In [1]: import numpy as np

In [2]: np.set_printoptions(suppress=True, linewidth=120)

In [3]: Y = np.array([[5, -1], [-4, -2]])

In [4]: mat = np.tile(Y, (2, 2))

In [5]: mat
Out[5]: 
array([[ 5, -1,  5, -1],
       [-4, -2, -4, -2],
       [ 5, -1,  5, -1],
       [-4, -2, -4, -2]])

In [6]: P = np.triu(np.array([[3, 7, -7, -8], [-9, 6, -9, 9], [-1, -8, -9, -3], [-7, 0, -8, 9]]), 1) + np.eye(4)

In [7]: Y = P @ mat @ np.linalg.inv(P)

In [8]: Y
Out[8]: 
array([[  -26.,   190.,  1502.,  2596.],
       [  -85.,   584.,  4576.,  7781.],
       [   17.,  -114.,  -890., -1503.],
       [   -4.,    26.,   202.,   338.]])

In [9]: P @ mat - mat @ P
Out[9]: 
array([[ -31.,  -26.,   -5.,   73.],
       [ -81.,   19., -127.,  -35.],
       [  12.,  -29.,   38.,   70.],
       [   0.,   28.,  -46.,  -26.]])

In [10]: np.trace(Y), np.trace(mat)
Out[10]: (np.float64(6.0), np.int64(6))

In [11]: print(np.round(np.poly(Y), 2) + 0)
[  1.  -6. -56.   0.   0.]

In [12]: round(float(np.linalg.det(Y)), 2)
Out[12]: 0.0

In [13]: U, sig, VT = np.linalg.svd(mat)

In [14]: np.argmax(sig[:-1] / (sig[1:] + 1e-6)) + 1
Out[14]: np.int64(2)

In [15]: Y = U[:, :2] @ np.diag(sig[:2]) @ VT[:2]

In [16]: print(round(np.linalg.norm(mat - Y) / np.linalg.norm(mat), 2))
0.0

In [17]: print(round(float(np.abs(mat - Y).max()), 2))
0.0

In [18]: m1 = np.loadtxt("out17.csv", delimiter=",")

In [19]: print(m1.round(2))
[[0.67 0.   0.   0.   0.33 0.   0.   0.   0.  ]
 [0.2  0.2  0.   0.2  0.   0.   0.   0.2  0.2 ]
 [0.   0.25 0.25 0.25 0.25 0.   0.   0.   0.  ]
 [0.33 0.   0.   0.33 0.   0.   0.   0.33 0.  ]
 [0.2  0.   0.2  0.   0.4  0.   0.   0.   0.2 ]
 [0.   0.   0.33 0.   0.   0.33 0.   0.   0.33]
 [0.   0.   0.33 0.33 0.   0.   0.33 0.   0.  ]
 [0.   0.   0.   0.   0.5  0.   0.   0.5  0.  ]
 [0.17 0.   0.   0.17 0.17 0.   0.17 0.   0.33]]

In [20]: O, vecs = np.linalg.qr(m1[:, :3])[0], np.linalg.qr(m1[:, 3:])[0]

In [21]: sig = np.linalg.svd(O.T @ vecs, compute_uv=False)

In [22]: (sig > 0.9).sum()
Out[22]: np.int64(1)

In [23]: np.round(np.degrees(np.arccos(sig.clip(0, 1))), 2)
Out[23]: array([15.22, 33.4 , 70.77])

In [24]: print(sig.round(2))
[0.96 0.83 0.33]

In [25]: W0 = np.load("layer15.npy")

In [26]: W0
Out[26]: 
array([[ 1, -1,  1, -1],
       [ 1,  0,  0,  0],
       [ 1,  1,  1,  1],
       [ 1,  2,  4,  8],
       [ 1,  3,  9, 27]])

In [27]: vec = np.array([-1, -2, -2, 0])

In [28]: h = np.maximum(W0 @ vec, 0)

In [29]: W0.T @ h
Out[29]: array([0, 0, 0, 0])

In [30]: np.flatnonzero(h > 1e-9)
Out[30]: array([], dtype=int64)

In [31]: h
Out[31]: array([0, 0, 0, 0, 0])

In [32]: np.maximum(W0 @ (3 * vec), 0)
Out[32]: array([0, 0, 0, 0, 0])

In [33]: W0 * (h > 1e-9)[:, None]
Out[33]: 
array([[0, 0, 0, 0],
       [0, 0, 0, 0],
       [0, 0, 0, 0],
       [0, 0, 0, 0],
       [0, 0, 0, 0]])

In [34]: np.maximum(W0 @ vec, 0) - np.maximum(-W0 @ vec, 0)
Out[34]: array([ -1,  -1,  -5, -13, -25])

In [35]: np.round(np.abs(np.linalg.svd(W0)[2][-1]), 2)
Out[35]: array([0.71, 0.02, 0.67, 0.2 ])

In [36]: np.argsort(-np.linalg.norm(W0, axis=0).round(6), kind="stable")[:3]
Out[36]: array([3, 2, 1])

In [37]: [round(float(x), 2) for x in np.linalg.svd(W0, compute_uv=False)[:3]]
Out[37]: [30.08, 2.5, 1.56]

In [38]: round(np.log10(np.linalg.cond(W0)))
Out[38]: 2

In [39]: np.linalg.cond(W0) > 100
Out[39]: np.False_

In [40]: round(float(np.linalg.norm(W0, 2) / np.linalg.norm(W0)), 2)
Out[40]: 0.99

In [41]: u, v = W0[3], W0[4]

In [42]: u @ v
Out[42]: np.int64(259)

In [43]: p = (u @ v) / (u @ u) * u

In [44]: round(float((v - p) @ u), 2)
Out[44]: 0.0

In [45]: p.round(2)
Out[45]: array([ 3.05,  6.09, 12.19, 24.38])

In [46]: np.round(np.linalg.norm(u + v) ** 2 + np.linalg.norm(u - v) ** 2, 2)
Out[46]: np.float64(1810.0)

In [47]: U, sig, VT = np.linalg.svd(W0, full_matrices=False)

In [48]: np.round(U.T @ U, 2) + 0
Out[48]: 
array([[1., 0., 0., 0.],
       [0., 1., 0., 0.],
       [0., 0., 1., 0.],
       [0., 0., 0., 1.]])

In [49]: np.round(U.T @ W0 @ VT.T, 2) + 0
Out[49]: 
array([[30.08,  0.  ,  0.  ,  0.  ],
       [ 0.  ,  2.5 ,  0.  ,  0.  ],
       [ 0.  ,  0.  ,  1.56,  0.  ],
       [ 0.  ,  0.  ,  0.  ,  0.86]])

In [50]: P = W0 @ np.linalg.solve(W0.T @ W0, W0.T)

In [51]: P.round(2)
Out[51]: 
array([[ 0.99,  0.06, -0.09,  0.06, -0.01],
       [ 0.06,  0.77,  0.34, -0.23,  0.06],
       [-0.09,  0.34,  0.49,  0.34, -0.09],
       [ 0.06, -0.23,  0.34,  0.77,  0.06],
       [-0.01,  0.06, -0.09,  0.06,  0.99]])

In [52]: np.linalg.matrix_rank(np.eye(5) - P)
Out[52]: np.int64(1)

In [53]: np.allclose(P @ P, P)
Out[53]: True

In [54]: np.round(np.linalg.eigvalsh(P), 2) + 0
Out[54]: array([0., 1., 1., 1., 1.])

In [55]: feats = np.load("dump.npy")

In [56]: feats
Out[56]: 
array([[0, 1, 2, 1, 1, 1, 2, 3],
       [3, 0, 1, 2, 1, 1, 1, 2],
       [2, 3, 0, 1, 2, 1, 1, 1],
       [1, 2, 3, 0, 1, 2, 1, 1],
       [1, 1, 2, 3, 0, 1, 2, 1],
       [1, 1, 1, 2, 3, 0, 1, 2],
       [2, 1, 1, 1, 2, 3, 0, 1],
       [1, 2, 1, 1, 1, 2, 3, 0]])

In [57]: np.round(np.linalg.norm(W0, "nuc"), 2)
Out[57]: np.float64(34.99)

In [58]: np.round(np.linalg.norm(W0, 1), 2), np.round(np.linalg.norm(W0, np.inf), 2)
Out[58]: (np.float64(37.0), np.float64(40.0))

In [59]: round(float(np.linalg.norm(W0) ** 2 / np.linalg.norm(W0, 2) ** 2), 2)
Out[59]: 1.01

In [60]: np.linalg.norm(W0, axis=1).argmax()
Out[60]: np.int64(4)

In [61]: np.round(np.linalg.norm(W0[4], 1), 2), np.round(np.linalg.norm(W0[4], np.inf), 2)
Out[61]: (np.float64(40.0), np.float64(27.0))

In [62]: np.round(np.linalg.norm(W0, axis=1), 2)
Out[62]: array([ 2.  ,  1.  ,  2.  ,  9.22, 28.64])

In [63]: round(float(np.linalg.norm(W0, 2)), 2)
Out[63]: 30.08
